$ python -q
>>> import numpy as np
>>> from numpy import linalg as LA
>>> np.set_printoptions(suppress=True, linewidth=120)
>>> M = np.loadtxt("run4.csv", delimiter=",")
>>> print(M)
[[ 3. -3.  3. -3.  3. -3.]
 [ 0.  1.  0.  1.  0.  1.]
 [ 1. -3.  1. -3.  1. -3.]
 [ 3. -3.  3. -3.  3. -3.]
 [ 0.  1.  0.  1.  0.  1.]
 [ 1. -3.  1. -3.  1. -3.]]
>>> left, sv, vt = LA.svd(M)
>>> evecs = vt[:(sv > 1e-8).sum()]
>>> rng = np.random.default_rng(596)
>>> vec = M[2] + 4 * M[3] + rng.integers(2) * np.eye(6)[2]
>>> print(vec)
[ 13. -15.  14. -15.  13. -15.]
>>> print(LA.matrix_rank(np.vstack([M, vec])))
3
>>> print(np.allclose(evecs.T @ evecs @ vec, vec))
False
>>> vec = np.array([2, 0, 2, 2, 2, 1])
>>> a = np.maximum(M @ vec, 0)
>>> print(np.maximum(M @ (3 * vec), 0))
[27.  9.  0. 27.  9.  0.]
>>> print(M * (a > 1e-9)[:, None])
[[ 3. -3.  3. -3.  3. -3.]
 [ 0.  1.  0.  1.  0.  1.]
 [ 0. -0.  0. -0.  0. -0.]
 [ 3. -3.  3. -3.  3. -3.]
 [ 0.  1.  0.  1.  0.  1.]
 [ 0. -0.  0. -0.  0. -0.]]
>>> print(np.maximum(M @ vec, 0) - np.maximum(-M @ vec, 0))
[ 9.  3. -3.  9.  3. -3.]
>>> print(np.round(np.tanh(M @ vec), 3))
[ 1.     0.995 -0.995  1.     0.995 -0.995]
>>> print(a)
[9. 3. 0. 9. 3. 0.]
>>> print(M.ravel(order="F"))
[ 3.  0.  1.  3.  0.  1. -3.  1. -3. -3.  1. -3.  3.  0.  1.  3.  0.  1. -3.  1. -3. -3.  1. -3.  3.  0.  1.  3.  0.
  1. -3.  1. -3. -3.  1. -3.]
>>> print(M.reshape(2, -1))
[[ 3. -3.  3. -3.  3. -3.  0.  1.  0.  1.  0.  1.  1. -3.  1. -3.  1. -3.]
 [ 3. -3.  3. -3.  3. -3.  0.  1.  0.  1.  0.  1.  1. -3.  1. -3.  1. -3.]]
>>> blk = M.reshape(6, 2, -1)
>>> print(blk.transpose(1, 0, 2))
[[[ 3. -3.  3.]
  [ 0.  1.  0.]
  [ 1. -3.  1.]
  [ 3. -3.  3.]
  [ 0.  1.  0.]
  [ 1. -3.  1.]]

 [[-3.  3. -3.]
  [ 1.  0.  1.]
  [-3.  1. -3.]
  [-3.  3. -3.]
  [ 1.  0.  1.]
  [-3.  1. -3.]]]
>>> print(np.einsum("ihd,jhd->hij", blk, blk).shape)
(2, 6, 6)
>>> print(blk.shape)
(6, 2, 3)
>>> print(np.swapaxes(blk, 1, 2)[1])
[[0. 1.]
 [1. 0.]
 [0. 1.]]
>>> print(blk.sum(axis=1))
[[ 0.  0.  0.]
 [ 1.  1.  1.]
 [-2. -2. -2.]
 [ 0.  0.  0.]
 [ 1.  1.  1.]
 [-2. -2. -2.]]
>>> left, sv, vt = LA.svd(M)
>>> print(np.argmax(sv[:-1] / (sv[1:] + 1e-6)) + 1)
2
>>> print(sv.round(3) + 0)
[12.802  3.179  0.     0.     0.     0.   ]
>>> B = left[:, :2] @ np.diag(sv[:2]) @ vt[:2]
>>> print(round(float(np.abs(M - B).max()), 3))
0.0
>>> print(np.round(LA.norm(M - B, 2), 3), round(sv[2], 3))
0.0 0.0
>>> print(round(LA.norm(M - B) / LA.norm(M), 3))
0.0
>>> print(LA.matrix_rank(M, rtol=0.05))
2
>>> print(B.round(3) + 0)
[[ 3. -3.  3. -3.  3. -3.]
 [ 0.  1.  0.  1.  0.  1.]
 [ 1. -3.  1. -3.  1. -3.]
 [ 3. -3.  3. -3.  3. -3.]
 [ 0.  1.  0.  1.  0.  1.]
 [ 1. -3.  1. -3.  1. -3.]]
>>> u = np.array([5, 4, 8, 5, 4, 8, 7, 1, 2, 5]) + 0.5
>>> K = np.outer(u, u) / (u @ u)
>>> print(K.round(3))
[[0.089 0.073 0.137 0.089 0.073 0.137 0.121 0.024 0.04  0.089]
 [0.073 0.059 0.112 0.073 0.059 0.112 0.099 0.02  0.033 0.073]
 [0.137 0.112 0.212 0.137 0.112 0.212 0.187 0.037 0.062 0.137]
 [0.089 0.073 0.137 0.089 0.073 0.137 0.121 0.024 0.04  0.089]
 [0.073 0.059 0.112 0.073 0.059 0.112 0.099 0.02  0.033 0.073]
 [0.137 0.112 0.212 0.137 0.112 0.212 0.187 0.037 0.062 0.137]
 [0.121 0.099 0.187 0.121 0.099 0.187 0.165 0.033 0.055 0.121]
 [0.024 0.02  0.037 0.024 0.02  0.037 0.033 0.007 0.011 0.024]
 [0.04  0.033 0.062 0.04  0.033 0.062 0.055 0.011 0.018 0.04 ]
 [0.089 0.073 0.137 0.089 0.073 0.137 0.121 0.024 0.04  0.089]]
>>> B = np.array([[-2, -1, 1],
...     [-2, -1, 0],
...     [-3, 3, -4],
...     [2, 2, -2],
...     [4, -1, -4],
...     [0, 2, -1],
...     [-3, -5, -5],
...     [-1, 3, 2],
...     [3, 0, 2],
...     [1, 5, -2]])
>>> print(np.round(np.einsum("ij->j", K), 3))
[0.872 0.714 1.348 0.872 0.714 1.348 1.189 0.238 0.396 0.872]
>>> print(LA.matrix_rank(K @ B))
1
>>> print(np.round(np.einsum("ij,ij->i", K, K), 3))
[0.089 0.059 0.212 0.089 0.059 0.212 0.165 0.007 0.018 0.089]
>>> print(LA.matrix_rank(np.vstack([K, B.T])))
4
>>> ang = np.radians(36)
>>> R = np.eye(10)
>>> R[4, 4] = R[2, 2] = np.cos(ang)
>>> R[4, 2], R[2, 4] = -np.sin(ang), np.sin(ang)
>>> print(R.round(3))
[[ 1.     0.     0.     0.     0.     0.     0.     0.     0.     0.   ]
 [ 0.     1.     0.     0.     0.     0.     0.     0.     0.     0.   ]
 [ 0.     0.     0.809  0.     0.588  0.     0.     0.     0.     0.   ]
 [ 0.     0.     0.     1.     0.     0.     0.     0.     0.     0.   ]
 [ 0.     0.    -0.588  0.     0.809  0.     0.     0.     0.     0.   ]
 [ 0.     0.     0.     0.     0.     1.     0.     0.     0.     0.   ]
 [ 0.     0.     0.     0.     0.     0.     1.     0.     0.     0.   ]
 [ 0.     0.     0.     0.     0.     0.     0.     1.     0.     0.   ]
 [ 0.     0.     0.     0.     0.     0.     0.     0.     1.     0.   ]
 [ 0.     0.     0.     0.     0.     0.     0.     0.     0.     1.   ]]
>>> B = K @ R.T
>>> print(np.allclose(LA.norm(K, axis=1), LA.norm(B, axis=1)))
True
>>> print(np.round(LA.svd(K, compute_uv=False), 3) + 0, np.round(LA.svd(B, compute_uv=False), 3) + 0)
[1. 0. 0. 0. 0. 0. 0. 0. 0. 0.] [1. 0. 0. 0. 0. 0. 0. 0. 0. 0.]
>>> left, sv, vt = LA.svd(K)
>>> print(sv.round(3) + 0)
[1. 0. 0. 0. 0. 0. 0. 0. 0. 0.]
>>> print(np.argmax(sv[:-1] / (sv[1:] + 1e-6)) + 1)
1
>>> B = left[:, :1] @ np.diag(sv[:1]) @ vt[:1]
>>> print(round(np.abs(K - B).max(), 3))
0.0
>>> print(LA.matrix_rank(K, rtol=0.05))
1
>>> print(round(float(LA.norm(K - B) / LA.norm(K)), 3))
0.0
>>> print(np.round(LA.norm(K - B, 2), 3), round(sv[1], 3))
0.0 0.0
>>> print(np.allclose(K[:-1].T @ LA.lstsq(K[:-1].T, K[-1])[0], K[-1]))
True
>>> print(np.abs(np.diag(LA.qr(K)[1])) > 1e-9)
[ True False False False False False False False False False]
>>> print(LA.lstsq(K[:-1].T, K[-1])[2])
1
>>> vec = np.array([3, 1, 1, 1, 1, 1, 1, 5, 3, 5])
>>> print(np.trace(K))
1.0
>>> print(np.round(K @ vec, 3))
[1.583 1.295 2.446 1.583 1.295 2.446 2.159 0.432 0.72  1.583]
>>> ang = np.sort(rng.uniform(-2, 2, 29))
>>> m1 = np.c_[ang, ang ** 2, ang ** 3] @ np.array([[-5, -2, -7], [-1, 6, 8], [-7, -3, -6]])
>>> print(m1.round(3))
[[ 53.216  45.525  82.42 ]
 [ 48.314  41.847  75.851]
 [ 48.143  41.718  75.621]
 [ 42.483  37.399  67.919]
 [ 38.95   34.661  63.041]
 [ 31.966  29.131  53.202]
 [ 15.207  14.919  27.971]
 [ 13.959  13.778  25.944]
 [ 13.151  13.03   24.613]
 [  9.277   9.326  18.012]
 [  5.248   5.194  10.559]
 [  2.869   2.591   5.707]
 [  0.959   0.614   1.654]
 [ -0.207  -0.072  -0.274]
 [ -2.21   -0.089  -1.743]
 [ -4.841   0.308  -2.607]
 [ -5.043   0.336  -2.664]
 [-11.777   0.949  -4.613]
 [-11.943   0.957  -4.665]
 [-13.147   1.005  -5.047]
 [-22.144   0.997  -8.217]
 [-22.535   0.985  -8.366]
 [-23.111   0.966  -8.586]
 [-24.362   0.918  -9.069]
 [-28.237   0.724 -10.612]
 [-33.737   0.347 -12.904]
 [-34.946   0.25  -13.422]
 [-39.906  -0.192 -15.596]
 [-51.98   -1.522 -21.157]]
>>> Ac = m1 - m1.mean(axis=0)
>>> evecs = LA.svd(Ac)[2][:2]
>>> B = Ac - Ac @ evecs.T @ evecs
>>> print(np.round(B.std(axis=0), 3))
[0.127 0.439 0.32 ]
>>> print(np.round(np.cov(Ac @ evecs.T, rowvar=False), 3) + 0)
[[1993.989    0.   ]
 [   0.      58.186]]
>>> print(LA.norm(B, axis=1).round(6).argmax())
28
>>> print(np.round((Ac @ evecs.T).std(axis=0), 3))
[43.877  7.495]
>>> print(np.round(np.diag(evecs.T @ evecs), 3))
[0.948 0.381 0.671]
>>> blk = np.stack([m1, 2 * m1, m1[::-1]])
>>> print(np.round(LA.norm(blk, axis=(1, 2)), 3))
[257.108 514.215 257.108]
>>> print((blk @ m1.T).shape)
(3, 29, 29)
>>> print(LA.matrix_rank(blk.reshape(3, -1)))
2
>>> vec = np.array([8, -2, 4])
>>> y = m1 @ vec
>>> print(np.round(LA.lstsq(m1, y)[0], 3))
[ 8. -2.  4.]
>>> print(np.round(LA.solve(m1.T @ m1, m1.T @ y), 3))
[ 8. -2.  4.]
>>> y = y + 0.3 * rng.normal(size=29)
>>> print(y.round(3))
[ 664.073  606.028  604.069  537.098  494.65   410.356  203.65   188.423  178.099  127.708   73.9     40.66    13.392
   -2.279  -24.116  -49.697  -51.781 -114.624 -116.322 -127.159 -212.024 -215.638 -221.381 -232.617 -269.88  -321.906
 -333.114 -381.416 -497.291]
>>> beta, *_ = LA.lstsq(m1, y)
>>> print(beta.round())
[ 8. -2.  4.]
>>> print([round(float(LA.norm(LA.solve(m1.T @ m1 + lam * np.eye(3), m1.T @ y))), 2) for lam in (0, 1, 10, 100)])
[9.2, 9.15, 8.98, 8.85]
>>> print(np.round(m1.T @ (y - m1 @ beta), 3) + 0)
[0. 0. 0.]
>>> P = m1 @ LA.solve(m1.T @ m1, m1.T)
>>> print(np.round(P @ m1[:, 2], 3))
[ 82.42   75.851  75.621  67.919  63.041  53.202  27.971  25.944  24.613  18.012  10.559   5.707   1.654  -0.274
  -1.743  -2.607  -2.664  -4.613  -4.665  -5.047  -8.217  -8.366  -8.586  -9.069 -10.612 -12.904 -13.422 -15.596
 -21.157]
>>> print(np.round(LA.eigvalsh(P), 3) + 0)
[0. 0. 0. 0. 0. 0. 0. 0. 0. 0. 0. 0. 0. 0. 0. 0. 0. 0. 0. 0. 0. 0. 0. 0. 0. 0. 1. 1. 1.]
>>> cent = m1[[13, 12]].astype(float)
>>> for _ in range(7):
...     labels = LA.norm(m1[:, None] - cent, axis=-1).argmin(axis=1)
...     cent = np.array([m1[labels == j].mean(axis=0) for j in range(2)])
... 
>>> print(labels)
[1 1 1 1 1 1 1 1 1 0 0 0 0 0 0 0 0 0 0 0 0 0 0 0 0 0 0 0 0]
>>> print(np.bincount(labels))
[20  9]
>>> print(cent.round(3))
[[-15.589   1.23   -4.68 ]
 [ 33.932  30.223  55.176]]
>>> B = np.array([[1, -1, 1, 1, 0, -1, 1, 0],
...     [1, 2, 0, 1, -1, -2, 2, 2],
...     [-2, -2, 0, -2, 2, 1, 0, 1],
...     [1, 1, 2, -2, -2, 0, -2, 0],
...     [1, -1, 2, 0, -1, 1, 0, -2],
...     [0, -2, 1, -2, -2, 1, 2, 0],
...     [-1, 2, 2, -2, 0, -2, -1, 0],
...     [0, -1, 1, 1, -1, 2, -2, 0]])
>>> arr = np.triu(B)
>>> print(arr)
[[ 1 -1  1  1  0 -1  1  0]
 [ 0  2  0  1 -1 -2  2  2]
 [ 0  0  0 -2  2  1  0  1]
 [ 0  0  0 -2 -2  0 -2  0]
 [ 0  0  0  0 -1  1  0 -2]
 [ 0  0  0  0  0  1  2  0]
 [ 0  0  0  0  0  0 -1  0]
 [ 0  0  0  0  0  0  0  0]]
>>> left, sv, vt = LA.svd(arr)
>>> evecs = vt[:(sv > 1e-8).sum()]
>>> vec = arr[1] + 4 * arr[5] + rng.integers(2) * np.eye(8)[5]
>>> print(vec)
[ 0.  2.  0.  1. -1.  3. 10.  2.]
>>> print(np.round(evecs.T @ evecs, 3) + 0)
[[0.5 0.  0.5 0.  0.  0.  0.  0. ]
 [0.  1.  0.  0.  0.  0.  0.  0. ]
 [0.5 0.  0.5 0.  0.  0.  0.  0. ]
 [0.  0.  0.  1.  0.  0.  0.  0. ]
 [0.  0.  0.  0.  1.  0.  0.  0. ]
 [0.  0.  0.  0.  0.  1.  0.  0. ]
 [0.  0.  0.  0.  0.  0.  1.  0. ]
 [0.  0.  0.  0.  0.  0.  0.  1. ]]
>>> print(np.round(LA.norm(vec - evecs.T @ evecs @ vec), 3))
0.0
>>> print(LA.matrix_rank(np.vstack([arr, vec])))
7
>>> print(np.round(np.diag(evecs.T @ evecs), 3))
[0.5 1.  0.5 1.  1.  1.  1.  1. ]
